$ python -q
>>> import numpy as np
>>> from numpy import linalg as LA
>>> np.set_printoptions(suppress=True, linewidth=140)
>>> arr = np.loadtxt("sample12.csv", delimiter=",")
>>> print(arr)
[[  1.7  -0.9 -19.9]
 [-12.6  15.1   3.5]
 [  1.4  -7.4 -18.5]
 [-11.3  14.   -8.7]
 [ -6.7  17.   -8.1]
 [ -7.9  -8.2 -16.4]
 [-13.4  13.7  -5.6]
 [-13.1   5.5  14. ]
 [-11.  -16.4   2.9]
 [ -1.6  -7.3 -18.6]
 [-14.1  -1.6 -14.1]
 [-15.8 -10.9  -5.6]
 [ -3.7   5.5 -18.9]
 [ 15.5  -7.5  10.2]
 [ 10.9 -16.4   3.6]
 [  7.4  -8.6 -16.5]
 [ 12.   -2.7  15.8]]
>>> C2 = np.cov(arr, rowvar=False)
>>> print(np.median(arr, axis=0))
[-6.7 -2.7 -8.1]
>>> print(np.argsort(-arr.std(axis=0).round(6), kind="stable"))
[2 1 0]
>>> print(np.argwhere(np.triu(np.abs(np.corrcoef(arr.T)) > 0.8, 1)))
[]
>>> print(C2.shape)
(3, 3)
>>> print(np.round(LA.eigvalsh(C2)[::-1], 1))
[168.2 142.5  61.3]
>>> print(round(np.corrcoef(arr[:, 0], arr[:, 2])[0, 1], 1))
0.2
>>> cen = arr - arr.mean(axis=0)
>>> V = LA.svd(cen)[2][:2]
>>> A2 = cen - cen @ V.T @ V
>>> print(np.round(np.diag(V.T @ V), 1))
[0.4 0.6 1. ]
>>> print(np.round(np.cov(cen @ V.T, rowvar=False), 1) + 0)
[[168.2   0. ]
 [  0.  142.5]]
>>> print(np.round(LA.norm(A2) / LA.norm(cen), 1))
0.4
>>> print(LA.norm(A2, axis=1).round(6).argmax())
8
>>> f, r1 = arr[7], arr[12]
>>> print(np.round(f @ f, 1))
397.9
>>> pr = (f @ r1) / (f @ f) * f
>>> print(LA.matrix_rank(np.outer(f, r1)))
1
>>> print(round((r1 - pr) @ f, 1))
0.0
>>> print(np.round(r1 - pr, 1))
[ -9.8   8.1 -12.4]
>>> Z = arr[[8, 16]].astype(float)
>>> for _ in range(6):
...     labels = LA.norm(arr[:, None] - Z, axis=-1).argmin(axis=1)
...     Z = np.array([arr[labels == j].mean(axis=0) for j in range(2)])
... 
>>> print(labels)
[0 0 0 0 0 0 0 0 0 0 0 0 0 1 1 0 1]
>>> print(np.abs(Z[1] - Z[0]).argmax())
0
>>> print(np.round(Z[1] - Z[0], 1))
[20.  -9.5 19.2]
>>> print(np.bincount(labels))
[14  3]
>>> print(Z.round(1))
[[-7.2  0.7 -9.3]
 [12.8 -8.9  9.9]]
>>> sig = 3 * 0.5 ** np.arange(3)
>>> rng = np.random.default_rng(519943)
>>> X = rng.normal(size=(13, 3)) * rng.permutation(sig)
>>> print(X.round(1) + 0)
[[-2.5 -0.5 -1.8]
 [ 0.   0.3 -1.4]
 [-1.5  0.6  4.8]
 [ 1.9  0.7  1.7]
 [-3.3 -0.3 -3.6]
 [ 1.2 -0.6  0.5]
 [-1.8  0.5  2.9]
 [-1.4  1.5  0.6]
 [-1.5 -0.2 -1. ]
 [ 0.1  0.4  3.9]
 [-0.9 -0.1 -4.1]
 [ 3.4 -0.4  1.9]
 [ 0.4 -0.4 -2.6]]
>>> O, R = LA.qr(X)
>>> print(round(np.trace(O @ O.T), 1))
3.0
>>> print(O.shape, R.shape)
(13, 3) (3, 3)
>>> print(R.round(1))
[[ 6.7 -0.4  2.7]
 [ 0.  -2.1 -5.2]
 [ 0.   0.  -7.9]]
>>> print(round(abs(R[0, 0]), 1), round(LA.norm(X[:, 0]), 1))
6.7 6.7
>>> print(np.round(np.sort(np.abs(LA.eigvals(R))), 1))
[2.1 6.7 7.9]
>>> print(round(float(LA.det(R)), 1))
113.2
>>> print(np.round(R @ R, 1))
[[44.5 -1.7 -1.5]
 [ 0.   4.6 52.6]
 [ 0.   0.  63.1]]
>>> assert R == R.T
Traceback (most recent call last):
  File "<python-input-44>", line 1, in <module>
    assert R == R.T
           ^^^^^^^^
ValueError: The truth value of an array with more than one element is ambiguous. Use a.any() or a.all()
>>> print(np.round((R - R.T) / 2, 1))
[[ 0.  -0.2  1.4]
 [ 0.2  0.  -2.6]
 [-1.4  2.6  0. ]]
>>> mat = np.array([[0, 3, 5, 2], [0, 5, 3, 4], [0, 0, 0, 0], [0, 0, 0, 3]])
>>> print(mat)
[[0 3 5 2]
 [0 5 3 4]
 [0 0 0 0]
 [0 0 0 3]]
>>> rank = LA.matrix_rank(mat)
>>> print(rank)
3
>>> ns = LA.svd(mat)[2][rank:].T
>>> print(ns.shape)
(4, 1)
>>> print(mat @ ns)
[[0.]
 [0.]
 [0.]
 [0.]]
>>> print(LA.matrix_rank(mat.T @ mat), LA.matrix_rank(mat @ mat.T))
3 3
>>> print(np.allclose(mat @ ns, 0))
True
>>> print([int(LA.matrix_rank(mat[:i])) for i in range(1, len(mat) + 1)])
[1, 2, 2, 3]
>>> print([int(LA.matrix_rank(np.delete(mat, i, axis=0))) for i in range(4)])
[2, 2, 3, 2]
>>> print([int(LA.matrix_rank(mat[:, :j + 1])) for j in range(4)])
[0, 1, 2, 3]
>>> print(ns[:, 0] / ns[np.abs(ns[:, 0]).round(6).argmax(), 0])
[1. 0. 0. 0.]
>>> print(LA.cond(mat) > 100)
True
>>> feats = np.load("data.npy")
>>> print(feats)
[[ 5  6 -6]
 [ 6  8 -6]
 [-6 -6  9]]
>>> print(round(float(LA.norm(feats, 2) / LA.norm(feats)), 1))
1.0
>>> print([round(float(x), 1) for x in LA.svd(feats, compute_uv=False)[:3]])
[19.5, 2.5, 0.0]
>>> labels = rng.permutation(3)
>>> print(labels)
[1 0 2]
>>> A2 = feats[labels][:, labels]
>>> print(np.diag(A2))
[8 5 9]
>>> C2 = feats.T @ feats
>>> print((feats @ feats.T).shape)
(3, 3)
>>> print(np.round(LA.svd(feats, compute_uv=False) ** 2, 1) + 0)
[379.7   6.3   0. ]
>>> print(np.round(LA.eigvalsh(C2)[::-1], 1) + 0)
[379.7   6.3   0. ]
>>> print(C2)
[[  97  114 -120]
 [ 114  136 -138]
 [-120 -138  153]]
>>> print(np.diag(C2))
[ 97 136 153]
>>> print(np.trace(C2), (feats ** 2).sum())
386 386
>>> W0 = np.load("run2.npy")
>>> print(W0)
[[ 0 -1]
 [ 0 -1]]
>>> ang = np.radians(45)
>>> R = np.eye(2)
>>> R[1, 1] = R[0, 0] = np.cos(ang)
>>> R[1, 0], R[0, 1] = -np.sin(ang), np.sin(ang)
>>> print(R.round(1))
[[ 0.7  0.7]
 [-0.7  0.7]]
>>> A2 = W0 @ R.T
>>> print(np.round(LA.svd(W0, compute_uv=False), 1), np.round(LA.svd(A2, compute_uv=False), 1) + 0)
[1.4 0. ] [1.4 0. ]
>>> print(round(LA.det(R), 1), round(np.trace(R), 1))
1.0 1.4
>>> print(np.allclose(LA.norm(W0, axis=1), LA.norm(A2, axis=1)))
True
>>> print(A2.round(1))
[[-0.7 -0.7]
 [-0.7 -0.7]]
>>> print(np.allclose(W0 @ W0.T, W0.T @ W0))
False
>>> print(np.round(np.sort(np.abs(LA.eigvals(W0))), 1))
[0. 1.]
>>> hat = np.triu(np.array([[7, 4], [2, 5]]), 1) + np.eye(2)
>>> A2 = hat @ W0 @ LA.inv(hat)
>>> print(hat @ W0 - W0 @ hat)
[[ 0. -4.]
 [ 0.  0.]]
>>> print(LA.matrix_rank(W0, rtol=0.1))
1
>>> print(round(float(LA.norm(W0, 2) / LA.norm(W0)), 1))
1.0
>>> print([round(float(x), 1) for x in LA.svd(W0, compute_uv=False)[:3]])
[1.4, 0.0]
>>> K = np.vander(np.arange(2) - 1, 4, increasing=True)
>>> print(K)
[[ 1 -1  1 -1]
 [ 1  0  0  0]]
>>> labels = arr[:, 2] > np.median(arr[:, 2])
>>> f = arr[labels].mean(axis=0) - arr[~labels].mean(axis=0)
>>> print(np.round((((arr - arr.mean(axis=0)) @ f > 0) == labels).mean(), 1))
0.9
>>> A2 = K / np.sqrt((K ** 2).mean(axis=1, keepdims=True))
>>> print(np.round(K - K.mean(axis=1, keepdims=True), 1))
[[ 1.  -1.   1.  -1. ]
 [ 0.8 -0.2 -0.2 -0.2]]
>>> print(np.round(LA.norm(A2, axis=1), 1))
[2. 2.]
>>> x0 = np.array([-1, -1, -1, 1])
>>> h = np.maximum(K @ x0, 0)
>>> print(h)
[0 0]
>>> print(np.round(np.tanh(K @ x0), 1))
[-1.  -0.8]
>>> print(np.maximum(K @ (3 * x0), 0))
[0 0]
>>> print(K.T @ h)
[0 0 0 0]
>>> print(np.maximum(K @ x0, 0) - np.maximum(-K @ x0, 0))
[-2 -1]
>>> print(np.flatnonzero(h > 1e-9))
[]
>>> ang = np.radians(30)
>>> R = np.eye(4)
>>> R[1, 1] = R[0, 0] = np.cos(ang)
>>> R[1, 0], R[0, 1] = -np.sin(ang), np.sin(ang)
>>> print(R.round(1))
[[ 0.9  0.5  0.   0. ]
 [-0.5  0.9  0.   0. ]
 [ 0.   0.   1.   0. ]
 [ 0.   0.   0.   1. ]]
>>> A2 = K @ R.T
>>> print(np.round(LA.svd(K, compute_uv=False), 1), np.round(LA.svd(A2, compute_uv=False), 1))
[2.1 0.8] [2.1 0.8]
>>> print(np.allclose(K @ K.T, A2 @ A2.T))
True
>>> print(np.allclose(LA.norm(K, axis=1), LA.norm(A2, axis=1)))
True
>>> J = np.loadtxt("x.csv", delimiter=",")
>>> print(J)
[[ 2.  0.  2.]
 [ 2.  1.  2.]
 [ 4.  2.  2.]
 [ 4.  3.  4.]
 [ 6.  3.  5.]
 [ 7.  3.  6.]
 [ 9.  5.  7.]
 [11.  5.  9.]
 [11.  5. 11.]
 [11.  6. 13.]
 [12.  7. 13.]
 [14.  7. 15.]
 [14.  9. 17.]
 [15.  9. 18.]
 [17. 10. 20.]
 [17. 12. 20.]
 [18. 14. 21.]
 [20. 15. 22.]
 [22. 17. 22.]
 [24. 19. 22.]
 [24. 21. 24.]
 [26. 23. 26.]
 [28. 23. 28.]
 [29. 24. 30.]
 [30. 25. 31.]]
>>> hat = J @ LA.solve(J.T @ J, J.T)
>>> print(np.round(np.diag(hat), 1) + 0)
[0.  0.  0.1 0.  0.1 0.1 0.1 0.2 0.1 0.1 0.1 0.1 0.1 0.2 0.2 0.1 0.1 0.1 0.1 0.2 0.2 0.2 0.1 0.1 0.2]
>>> print(np.round(np.trace(hat), 1))
3.0
>>> print(LA.cond(J) > 100)
False
>>> print(LA.matrix_rank(J, rtol=0.1))
1
>>> print(round(np.log10(LA.cond(J))))
1
>>> print(np.round(np.abs(LA.svd(J)[2][-1]), 1))
[0.8 0.3 0.6]
>>> print([round(float(x), 1) for x in LA.svd(J, compute_uv=False)[:3]])
[140.9, 10.4, 4.9]
>>> cen = (J - J.mean(axis=0)) / J.std(axis=0)
>>> print(np.argwhere(np.abs(cen) > 2))
[]
>>> c = LA.lstsq(np.delete(cen, 1, axis=1), cen[:, 1])[0]
>>> print(c.round(1))
[ 1.3 -0.3]
>>> cen = J - J.mean(axis=0)
>>> V = LA.svd(cen)[2][:1]
>>> A2 = cen - cen @ V.T @ V
>>> print(LA.norm(A2, axis=1).round(6).argmax())
14
>>> print(np.round(np.cov(cen @ V.T, rowvar=False), 1))
219.2
>>> print(np.round(A2.std(axis=0), 1))
[0.6 1.3 1.2]
>>> C2 = J.T @ J
>>> print(LA.matrix_rank(C2))
3
>>> print(np.round(LA.eigvalsh(C2)[::-1], 1))
[19860.8   108.6    23.6]
>>> E = np.array([[2, -3, 6, -9], [3, 4, 9, 12], [0, 0, 2, -3], [0, 0, 3, 4]])
>>> f = np.array([-9, 1, 6, 6])
>>> A2 = E + np.outer(f, np.eye(4)[0])
>>> print(LA.matrix_rank(A2 - E))
1
>>> print(A2)
[[-7. -3.  6. -9.]
 [ 4.  4.  9. 12.]
 [ 6.  0.  2. -3.]
 [ 6.  0.  3.  4.]]
>>> A2 = E[0, 0] * E[1:] - np.outer(E[1:, 0], E[0])
>>> print(A2)
[[ 0 17  0 51]
 [ 0  0  4 -6]
 [ 0  0  6  8]]
>>> print(E[:, 0] / E[0, 0])
[1.  1.5 0.  0. ]
>>> print(np.flatnonzero(~A2.round(6).any(axis=1)))
[]
>>> print(LA.matrix_rank(A2), LA.matrix_rank(E))
3 4
